% ipython --no-banner

In [1]: import numpy as np

In [2]: np.set_printoptions(precision=2, suppress=True, linewidth=200)

In [3]: m1 = np.load("out3.npy")

In [4]: print(m1)
[[8. 6. 9.]
 [6. 3. 6.]
 [9. 6. 8.]]

In [5]: print([round(float(x), 2) for x in np.linalg.svd(m1, compute_uv=False)[:3]])
[21.0, 1.0, 1.0]

In [6]: print(round(np.log10(np.linalg.cond(m1))))
1

In [7]: print(np.round(np.linalg.norm(m1, 2) / np.linalg.norm(m1), 2))
1.0

In [8]: ev, V = np.linalg.eig(m1)

In [9]: print(round(np.prod(ev), 2))
21.0

In [10]: print(ev)
[-1. 21. -1.]

In [11]: basis = np.array([[1, 2, -1, 0], [-1, 0, -1, 2], [2, -1, 0, 1]])

In [12]: rng = np.random.default_rng(8)

In [13]: E = rng.normal(size=(13, 3)) @ basis + np.array([0, 0, 2, 3])

In [14]: print(E)
[[-3.12 -2.12  5.07 -1.03]
 [ 1.58 -0.51  4.66 -1.81]
 [ 0.06 -2.87  2.06  5.74]
 [ 0.52  2.84 -0.16  4.48]
 [-1.95  2.37 -0.37  5.36]
 [ 3.53 -0.22  1.43  4.35]
 [ 0.19 -2.04  3.14  2.76]
 [ 2.62  0.16  3.38  0.08]
 [-0.19 -0.08  2.36  2.37]
 [ 5.14 -1.11  3.6   0.92]
 [ 1.22 -1.64  5.1  -1.56]
 [ 5.08  1.36  1.06  3.51]
 [-2.51  5.58  1.31 -1.19]]

In [15]: Xs = E - E.mean(axis=0)

In [16]: V = np.linalg.svd(Xs)[2][:2]

In [17]: other = Xs - Xs @ V.T @ V

In [18]: print(np.round(np.cov(Xs @ V.T, rowvar=False), 2) + 0)
[[10.51  0.  ]
 [ 0.    8.11]]

In [19]: print(np.linalg.norm(other, axis=1).round(6).argmax())
2

In [20]: Xs = E - E.mean(axis=0)

In [21]: U, sig, VT = np.linalg.svd(Xs, full_matrices=False)

In [22]: print(np.round(np.abs(VT[-1]), 2) + 0)
[0.   0.41 0.82 0.41]

In [23]: print(np.round(Xs.mean(axis=0), 2) + 0)
[0. 0. 0. 0.]

In [24]: print(np.abs(VT[0]).argmax())
3

In [25]: print(np.round(sig ** 2 / (sig ** 2).sum(), 2) + 0)
[0.44 0.34 0.21 0.  ]

In [26]: print(np.searchsorted(np.cumsum(sig ** 2) / (sig ** 2).sum(), 0.9) + 1)
3

In [27]: print((np.sign(U[:, 0]) == np.sign(U[0, 0])).astype(int))
[1 1 0 0 0 0 1 1 0 1 1 0 0]

In [28]: print(np.round((sig ** 2).sum() ** 2 / (sig ** 4).sum(), 2))
2.77

In [29]: idx = rng.permutation(4)

In [30]: other = E[:, idx] * rng.choice([-1, 1], 4)

In [31]: print(other)
[[ 5.07  2.12 -1.03  3.12]
 [ 4.66  0.51 -1.81 -1.58]
 [ 2.06  2.87  5.74 -0.06]
 [-0.16 -2.84  4.48 -0.52]
 [-0.37 -2.37  5.36  1.95]
 [ 1.43  0.22  4.35 -3.53]
 [ 3.14  2.04  2.76 -0.19]
 [ 3.38 -0.16  0.08 -2.62]
 [ 2.36  0.08  2.37  0.19]
 [ 3.6   1.11  0.92 -5.14]
 [ 5.1   1.64 -1.56 -1.22]
 [ 1.06 -1.36  3.51 -5.08]
 [ 1.31 -5.58 -1.19  2.51]]

In [32]: U, _, VT = np.linalg.svd(E.T @ other)

In [33]: print(np.round(np.linalg.lstsq(E, other)[0], 2) + 0)
[[ 0.  0.  0. -1.]
 [ 0. -1.  0.  0.]
 [ 1.  0.  0.  0.]
 [ 0.  0.  1.  0.]]

In [34]: print(idx)
[2 1 3 0]

In [35]: basis = E[[10, 6]].astype(float)

In [36]: for _ in range(7):
    ...:     idx = np.linalg.norm(E[:, None] - basis, axis=-1).argmin(axis=1)
    ...:     basis = np.array([E[idx == j].mean(axis=0) for j in range(2)])
    ...: 

In [37]: print(idx)
[0 0 1 1 1 1 1 0 1 0 0 1 0]

In [38]: print(np.abs(basis[1] - basis[0]).argmax())
3

In [39]: print(np.bincount(idx))
[6 7]

In [40]: print(basis[1] - basis[0])
[ 0.21  0.14 -2.49  4.85]

In [41]: D = np.linalg.norm(E[:, None] - E[None], axis=-1)

In [42]: print(np.linalg.norm(E, axis=1))
[6.41 5.27 6.75 5.33 6.19 5.79 4.65 4.28 3.35 6.44 5.71 6.41 6.37]

In [43]: print(D[6].round(6).argsort(kind="stable")[:4])
[6 8 2 7]

In [44]: print(D.shape)
(13, 13)

In [45]: print(D[6])
[5.4  5.24 3.28 6.14 6.56 4.47 0.   4.23 2.17 5.38 4.87 6.35 9.18]

In [46]: arr = np.array([[-1.0, 1.0, 1.0, 1.0, 1.0],
    ...:     [1.0, -1.0, 1.0, 1.0, 1.0],
    ...:     [1.0, 1.0, -1.0, 1.0, 1.0],
    ...:     [1.0, 1.0, 1.0, -1.0, 1.0],
    ...:     [1.0, 1.0, 1.0, 1.0, -1.0]])

In [47]: u, r1 = arr[2], arr[4]

In [48]: print(u @ u)
5.0

In [49]: print(u @ r1)
1.0

In [50]: pr = (u @ r1) / (u @ u) * u

In [51]: print(np.linalg.matrix_rank(np.outer(u, r1)))
1

In [52]: print(np.round(np.linalg.norm(u + r1) ** 2 + np.linalg.norm(u - r1) ** 2, 2))
20.0

In [53]: ev, V = np.linalg.eig(arr)

In [54]: print(np.round(arr @ V[:, 0] - ev[0] * V[:, 0], 2) + 0)
[0. 0. 0. 0. 0.]

In [55]: print(round(np.prod(ev), 2))
48.0

In [56]: print(np.sort(np.linalg.eigvals(arr @ arr)))
[4. 4. 4. 4. 9.]

In [57]: print(arr @ (-1.0) ** np.arange(5))
[-1.  3. -1.  3. -1.]

In [58]: print((arr @ arr)[0])
[5. 1. 1. 1. 1.]

In [59]: print(np.sort(np.abs(np.fft.fft(arr[0]))), np.sort(np.linalg.svd(arr, compute_uv=False)))
[2. 2. 2. 2. 3.] [2. 2. 2. 2. 3.]

In [60]: ev, V = np.linalg.eigh(arr)

In [61]: vec = np.array([1, 3, -3, 0, -2])

In [62]: print((np.sign(V[:, -1].round(6)) == np.sign(V[0, -1].round(6))).astype(int))
[1 1 1 1 1]

In [63]: print(vec @ arr @ vec)
-45.0

In [64]: idx = rng.integers(0, 3, 3)

In [65]: M = (idx[:, None] == idx) * 2 + np.eye(3)

In [66]: print(M)
[[3. 2. 0.]
 [2. 3. 0.]
 [0. 0. 3.]]

In [67]: ev, V = np.linalg.eigh(M)

In [68]: print(np.abs(V[:, -1]))
[0.71 0.71 0.  ]

In [69]: print(V @ np.diag(ev) @ V.T)
[[3. 2. 0.]
 [2. 3. 0.]
 [0. 0. 3.]]

In [70]: print(np.round(V.T @ M @ V, 2) + 0)
[[1. 0. 0.]
 [0. 3. 0.]
 [0. 0. 5.]]

In [71]: print(np.linalg.eigvalsh(M + -3 * np.eye(3)))
[-2.  0.  2.]

In [72]: print(np.round(V.T @ V, 2) + 0)
[[1. 0. 0.]
 [0. 1. 0.]
 [0. 0. 1.]]

In [73]: other = np.array([[0, 0], [2, 1], [2, 2]])

In [74]: print(np.einsum("ik,kj->ij", M, other))
[[4. 2.]
 [6. 3.]
 [6. 6.]]

In [75]: print(np.einsum("ij->j", M))
[5. 5. 3.]

In [76]: print(M @ other)
[[4. 2.]
 [6. 3.]
 [6. 6.]]

In [77]: print(np.vstack([M, other.T]).shape)
(5, 3)

In [78]: print(np.round(np.linalg.det(M.T), 2))
15.0

In [79]: print(round(float(np.linalg.det(M[::-1])), 2))
-15.0

In [80]: print(np.linalg.eigvals(M))
[5. 1. 3.]

In [81]: print(np.kron(np.eye(2, dtype=int), M))
[[3. 2. 0. 0. 0. 0.]
 [2. 3. 0. 0. 0. 0.]
 [0. 0. 3. 0. 0. 0.]
 [0. 0. 0. 3. 2. 0.]
 [0. 0. 0. 2. 3. 0.]
 [0. 0. 0. 0. 0. 3.]]

In [82]: vec = np.ones(3)

In [83]: for _ in range(7):
    ...:     vec = M @ vec
    ...:     vec /= np.linalg.norm(vec)
    ...:     print(round(vec @ M @ vec, 2))
    ...: 
4.69
4.88
4.95
4.98
4.99
5.0
5.0

In [84]: print(round(float(np.linalg.eigvalsh(M)[-1]), 2))
5.0

In [85]: mat = np.load("x.npy")

In [86]: print(mat)
[[ 27  -3   2   1]
 [ -1  27   1   3]
 [  1  -1  19   2]
 [ -3   3  -1 -10]]

In [87]: u = np.array([1, -1, -2, -2])

In [88]: other = mat + np.outer(u, np.eye(4)[1])

In [89]: print(np.linalg.matrix_rank(other - mat))
1

In [90]: print(other)
[[ 27.  -2.   2.   1.]
 [ -1.  26.   1.   3.]
 [  1.  -3.  19.   2.]
 [ -3.   1.  -1. -10.]]

In [91]: vec = np.array([2, 1, 0, 2])

In [92]: rhs = mat @ vec

In [93]: beta, lr = np.zeros(4), 1 / np.linalg.norm(mat, 2) ** 2

In [94]: for i in range(3):
    ...:     beta -= lr * mat.T @ (mat @ beta - rhs)
    ...:     if i % 1 == 0: print(i, round(np.linalg.norm(mat @ beta - rhs), 2))
    ...: 
0 21.38
1 13.92
2 11.89

In [95]: print(round(np.linalg.cond(mat), 2))
3.0

In [96]: print(beta)
[2.06 1.07 0.25 0.82]

In [97]: proj = np.triu(np.array([[1, 1, 2, 0], [0, 1, -1, 1], [1, 0, -2, 1], [0, 1, 2, 1]]), 1) + np.eye(4)

In [98]: other = proj @ mat @ np.linalg.inv(proj)

In [99]: print(np.poly(other))
[      1.     -63.    1017.    3892. -138952.]

In [100]: print(round(float(np.linalg.det(other)), 2))
-138952.0

In [101]: print((mat + mat.T) / 2)
[[ 27.   -2.    1.5  -1. ]
 [ -2.   27.    0.    3. ]
 [  1.5   0.   19.    0.5]
 [ -1.    3.    0.5 -10. ]]

In [102]: print(np.allclose(mat, mat.T))
False

In [103]: print(np.trace(mat))
63

In [104]: print((mat - mat.T) / 2)
[[ 0.  -1.   0.5  2. ]
 [ 1.   0.   1.   0. ]
 [-0.5 -1.   0.   1.5]
 [-2.   0.  -1.5  0. ]]

In [105]: np.linalg.determinant(mat)
---------------------------------------------------------------------------
AttributeError                            Traceback (most recent call last)
Cell In[105], line 1
----> 1 np.linalg.determinant(mat)

AttributeError: module 'numpy.linalg' has no attribute 'determinant'
